$ ipython --no-banner

In [1]: import numpy as np

In [2]: from numpy import linalg as LA

In [3]: np.set_printoptions(precision=1, suppress=True, linewidth=140)

In [4]: X = np.loadtxt("a.csv", delimiter=",")

In [5]: print(X)
[[5. 4.]
 [4. 5.]]

In [6]: print(np.kron(np.eye(2, dtype=int), X))
[[5. 4. 0. 0.]
 [4. 5. 0. 0.]
 [0. 0. 5. 4.]
 [0. 0. 4. 5.]]

In [7]: print(round(LA.eigvals(X).sum().real, 1))
10.0

In [8]: print(np.poly(X))
[  1. -10.   9.]

In [9]: print(LA.eigvals(X))
[9. 1.]

In [10]: print(np.round(LA.det(2 * X), 1), round(LA.det(X), 1))
36.0 9.0

In [11]: print(np.einsum("ii->", X))
10.0

In [12]: ev, evecs = LA.eig(X)

In [13]: print(X @ evecs[:, 0] - ev[0] * evecs[:, 0])
[0. 0.]

In [14]: print(np.sort(LA.eigvals(LA.inv(X))))
[0.1 1. ]

In [15]: K = np.array([[0.0, 0.0, 0.0], [0.0, 1.0, 0.0], [0.0, -2.0, 1.0]])

In [16]: # triangular, det is the product of the diagonal

In [17]: print(K @ K)
[[ 0.  0.  0.]
 [ 0.  1.  0.]
 [ 0. -4.  1.]]

In [18]: print(np.flatnonzero(LA.matrix_power((K != 0) + (K.T != 0) + np.eye(3), 3)[0]))
[0]

In [19]: print(round(float(LA.det(K)), 1))
0.0

In [20]: U, sigma, VT = LA.svd(K)

In [21]: print(np.argmax(sigma[:-1] / (sigma[1:] + 1e-6)) + 1)
2

In [22]: A2 = U[:, :2] @ np.diag(sigma[:2]) @ VT[:2]

In [23]: print(LA.matrix_rank(K, rtol=0.05))
2

In [24]: print(round(float(LA.norm(K - A2, 2)), 1), sigma[2])
0.0 0.0

In [25]: print(round(float(np.abs(K - A2).max()), 1))
0.0

In [26]: print(LA.matrix_rank(A2))
2

In [27]: print(np.round(LA.norm(K - A2) / LA.norm(K), 1))
0.0

In [28]: m1 = np.array([[1, 0, 0, 0, 0],
    ...:     [2, 1, 0, 0, 0],
    ...:     [1, 9, 1, 0, 0],
    ...:     [4, 4, 0, 1, 0],
    ...:     [2, 2, 7, 1, 1]])

In [29]: U, sigma, VT = LA.svd(m1)

In [30]: print(np.argmax(sigma[:-1] / (sigma[1:] + 1e-6)) + 1)
4

In [31]: A2 = U[:, :4] @ np.diag(sigma[:4]) @ VT[:4]

In [32]: print(round(LA.norm(m1 - A2, 2), 1), np.round(sigma[4], 1))
0.0 0.0

In [33]: print(round(float(np.abs(m1 - A2).max()), 1))
0.0

In [34]: print(LA.matrix_power(m1, 4))
[[  1   0   0   0   0]
 [  8   1   0   0   0]
 [112  36   1   0   0]
 [ 64  16   0   1   0]
 [634 410  28   4   1]]

In [35]: print(round(float(LA.det(m1)), 1))
1.0

In [36]: print(np.allclose(m1, m1.T))
False

In [37]: print(np.round(np.abs(LA.eigvals(m1)).max(), 1))
1.0

In [38]: W0 = np.load("arr.npy")

In [39]: print(W0)
[[-2 -2 -2]
 [-2 -4 -4]
 [-2 -4 -6]]

In [40]: ev, evecs = LA.eigh(W0)

In [41]: x = np.array([5, 5, 1])

In [42]: print(x @ W0 @ x)
-316

In [43]: print(evecs * np.abs(ev) @ evecs.T)
[[2. 2. 2.]
 [2. 4. 4.]
 [2. 4. 6.]]

In [44]: A2 = np.array([[2, 4], [4, 6]])

In [45]: W2 = np.array([[1, -1, 1], [-2, 0, -2], [-2, 1, -2]])

In [46]: feats = np.block([[A2, np.array([[-9, 8, 0], [4, 6, -1]])], [np.zeros((3, 2)), W2]])

In [47]: print(feats)
[[ 2.  4. -9.  8.  0.]
 [ 4.  6.  4.  6. -1.]
 [ 0.  0.  1. -1.  1.]
 [ 0.  0. -2.  0. -2.]
 [ 0.  0. -2.  1. -2.]]

In [48]: U, sigma, VT = LA.svd(feats)

In [49]: print(sigma.round(1) + 0)
[13.9  9.3  3.   0.7  0. ]

In [50]: A2 = U[:, :4] @ np.diag(sigma[:4]) @ VT[:4]

In [51]: print(LA.matrix_rank(feats, rtol=0.05))
3

In [52]: print(np.round(np.abs(feats - A2).max(), 1))
0.0

In [53]: mat = np.load("w.npy")

In [54]: print(mat)
[[-7.5 -6.2 -0.1  2.9]
 [-4.  -3.1  0.1  1.8]
 [-7.1 -5.1  0.5  2.9]
 [-3.3 -1.9  0.   0.6]
 [-0.1 -0.7  0.2 -0.2]
 [ 4.6  3.2 -0.2 -1.8]
 [-5.7 -4.2  0.3  2.4]
 [ 4.1  3.  -0.3 -1.9]
 [-5.6 -4.2 -0.1  2.4]
 [-3.9 -3.4 -0.2  1.8]
 [ 4.7  3.2 -0.1 -1.3]
 [-3.2 -2.   0.4  1. ]]

In [55]: U, sigma, VT = LA.svd(mat)

In [56]: print(sigma)
[22.   1.2  0.9  0.6]

In [57]: print(np.argmax(sigma[:-1] / (sigma[1:] + 1e-6)) + 1)
1

In [58]: A2 = U[:, :1] @ np.diag(sigma[:1]) @ VT[:1]

In [59]: print(A2.round(1) + 0)
[[-7.7 -5.8  0.2  3.1]
 [-4.1 -3.1  0.1  1.6]
 [-7.  -5.3  0.2  2.8]
 [-2.9 -2.2  0.1  1.1]
 [-0.3 -0.2  0.   0.1]
 [ 4.5  3.4 -0.1 -1.8]
 [-5.7 -4.3  0.1  2.3]
 [ 4.1  3.1 -0.1 -1.6]
 [-5.6 -4.2  0.1  2.2]
 [-4.2 -3.1  0.1  1.6]
 [ 4.4  3.3 -0.1 -1.7]
 [-3.  -2.2  0.1  1.2]]

In [60]: cov = np.cov(mat, rowvar=False)

In [61]: print(cov.shape)
(4, 4)

In [62]: print(np.polyfit(mat[:, 0], mat[:, 1], 1))
[ 0.7 -0.1]

In [63]: print(np.argsort(-mat.std(axis=0).round(6), kind="stable"))
[0 1 3 2]

In [64]: print(np.round(LA.eigvalsh(cov)[::-1], 1) + 0)
[34.2  0.1  0.1  0. ]

In [65]: Ac = (mat - mat.mean(axis=0)) / mat.std(axis=0)

In [66]: print(Ac.std(axis=0))
[1. 1. 1. 1.]

In [67]: print(np.argwhere(np.abs(Ac) > 2))
[]

In [68]: c = LA.lstsq(np.delete(Ac, 1, axis=1), Ac[:, 1])[0]

In [69]: print(np.round(1 - np.var(Ac[:, 1] - np.delete(Ac, 1, axis=1) @ c), 1))
1.0

In [70]: print(c.round(1) + 0)
[ 0.8  0.  -0.3]

In [71]: print(round(np.log10(LA.cond(mat))))
2

In [72]: print(LA.matrix_rank(mat, rtol=0.1))
1

In [73]: M = np.load("sample13.npy")

In [74]: print(M.round(1) + 0)
[[ 0.5  3.  -0.1]
 [-1.   1.9 -2.1]
 [-1.3 -2.3 -1.3]
 [ 0.7 -2.3  1.8]
 [-1.6  0.4 -2.5]
 [ 0.5 -2.5  1.5]
 [-0.3  2.7 -1.2]
 [ 1.2  2.5  1.2]
 [-1.6  0.3 -2.5]
 [ 1.7  0.1  2.5]
 [-1.5 -1.8 -1.8]
 [-1.5  0.9 -2.5]
 [-1.3 -2.4 -1.3]
 [-0.3 -3.   0.4]
 [-1.7 -1.  -2.3]
 [-0.6  2.4 -1.6]
 [ 1.2  2.5  1.1]
 [-1.6 -1.4 -2.1]
 [-1.   2.  -2. ]
 [ 0.3  3.  -0.5]
 [ 0.   2.9 -0.9]
 [ 1.7  0.1  2.5]
 [ 1.5 -0.7  2.5]
 [ 1.6 -0.3  2.5]
 [ 0.1 -2.8  1. ]
 [ 0.7 -2.4  1.7]
 [-1.6 -1.5 -2. ]]

In [75]: # null space of dimension 1

In [76]: U, sigma, VT = LA.svd(M)

In [77]: print(np.argmax(sigma[:-1] / (sigma[1:] + 1e-6)) + 1)
2

In [78]: A2 = U[:, :2] @ np.diag(sigma[:2]) @ VT[:2]

In [79]: print(round(np.abs(M - A2).max(), 1))
0.0

In [80]: print(np.round(LA.norm(M - A2) / LA.norm(M), 1))
0.0

In [81]: print(LA.matrix_rank(A2))
2

In [82]: print(LA.matrix_rank(M, rtol=0.05))
2

In [83]: Ac = M - M.mean(axis=0)

In [84]: evecs = LA.svd(Ac)[2][:2]

In [85]: A2 = Ac - Ac @ evecs.T @ evecs

In [86]: print(np.diag(evecs.T @ evecs))
[0.3 1.  0.7]

In [87]: print(np.round(LA.norm(A2) / LA.norm(Ac), 1))
0.0

In [88]: print(np.round(np.cov(Ac @ evecs.T, rowvar=False), 1) + 0)
[[5.  0. ]
 [0.  4.2]]

In [89]: print((Ac @ evecs.T).std(axis=0))
[2.2 2. ]

In [90]: A = np.loadtxt("block14.csv", delimiter=",")

In [91]: print(A)
[[ 2.  1.  1.  1.  1.]
 [ 2.  1. -2. -1.  0.]
 [ 3. -1.  3.  1. -1.]
 [-2. -2.  2.  1.  2.]
 [ 6.  3. -3. -1.  1.]]

In [92]: # looks like rank 4

In [93]: r = LA.matrix_rank(A)

In [94]: print(r)
4

In [95]: N = LA.svd(A)[2][r:].T

In [96]: print(np.round(A @ N, 1) + 0)
[[0.]
 [0.]
 [0.]
 [0.]
 [0.]]

In [97]: print(LA.matrix_rank(A.T @ A), LA.matrix_rank(A @ A.T))
4 4

In [98]: A2 = np.array([[-2, -1, 3], [3, 2, 1]])

In [99]: W2 = np.kron(A2, A)

In [100]: print(LA.matrix_rank(W2))
8

In [101]: print(W2)
[[ -4.  -2.  -2.  -2.  -2.  -2.  -1.  -1.  -1.  -1.   6.   3.   3.   3.   3.]
 [ -4.  -2.   4.   2.  -0.  -2.  -1.   2.   1.  -0.   6.   3.  -6.  -3.   0.]
 [ -6.   2.  -6.  -2.   2.  -3.   1.  -3.  -1.   1.   9.  -3.   9.   3.  -3.]
 [  4.   4.  -4.  -2.  -4.   2.   2.  -2.  -1.  -2.  -6.  -6.   6.   3.   6.]
 [-12.  -6.   6.   2.  -2.  -6.  -3.   3.   1.  -1.  18.   9.  -9.  -3.   3.]
 [  6.   3.   3.   3.   3.   4.   2.   2.   2.   2.   2.   1.   1.   1.   1.]
 [  6.   3.  -6.  -3.   0.   4.   2.  -4.  -2.   0.   2.   1.  -2.  -1.   0.]
 [  9.  -3.   9.   3.  -3.   6.  -2.   6.   2.  -2.   3.  -1.   3.   1.  -1.]
 [ -6.  -6.   6.   3.   6.  -4.  -4.   4.   2.   4.  -2.  -2.   2.   1.   2.]
 [ 18.   9.  -9.  -3.   3.  12.   6.  -6.  -2.   2.   6.   3.  -3.  -1.   1.]]

In [102]: print(W2.shape)
(10, 15)

In [103]: U, sigma, VT = LA.svd(W2)

In [104]: print(np.argmax(sigma[:-1] / (sigma[1:] + 1e-6)) + 1)
8

In [105]: print(sigma.round(1) + 0)
[38.5 26.5 21.9 15.1 11.7  8.1  5.3  3.7  0.   0. ]

In [106]: A2 = U[:, :8] @ np.diag(sigma[:8]) @ VT[:8]

In [107]: print(round(LA.norm(W2 - A2) / LA.norm(W2), 1))
0.0

In [108]: print(LA.matrix_rank(A2))
8

In [109]: print(LA.matrix_rank(W2, rtol=0.05))
8

In [110]: print(A2.round(1) + 0)
[[ -4.  -2.  -2.  -2.  -2.  -2.  -1.  -1.  -1.  -1.   6.   3.   3.   3.   3.]
 [ -4.  -2.   4.   2.   0.  -2.  -1.   2.   1.   0.   6.   3.  -6.  -3.   0.]
 [ -6.   2.  -6.  -2.   2.  -3.   1.  -3.  -1.   1.   9.  -3.   9.   3.  -3.]
 [  4.   4.  -4.  -2.  -4.   2.   2.  -2.  -1.  -2.  -6.  -6.   6.   3.   6.]
 [-12.  -6.   6.   2.  -2.  -6.  -3.   3.   1.  -1.  18.   9.  -9.  -3.   3.]
 [  6.   3.   3.   3.   3.   4.   2.   2.   2.   2.   2.   1.   1.   1.   1.]
 [  6.   3.  -6.  -3.   0.   4.   2.  -4.  -2.   0.   2.   1.  -2.  -1.   0.]
 [  9.  -3.   9.   3.  -3.   6.  -2.   6.   2.  -2.   3.  -1.   3.   1.  -1.]
 [ -6.  -6.   6.   3.   6.  -4.  -4.   4.   2.   4.  -2.  -2.   2.   1.   2.]
 [ 18.   9.  -9.  -3.   3.  12.   6.  -6.  -2.   2.   6.   3.  -3.  -1.   1.]]

In [111]: T = np.stack([A, 3 * A, A[::-1]])

In [112]: print(LA.matrix_rank(T))
[4 4 4]

In [113]: print((T @ A.T).shape)
(3, 5, 5)

In [114]: print(np.round(LA.det(T), 1) + 0)
[0. 0. 0.]
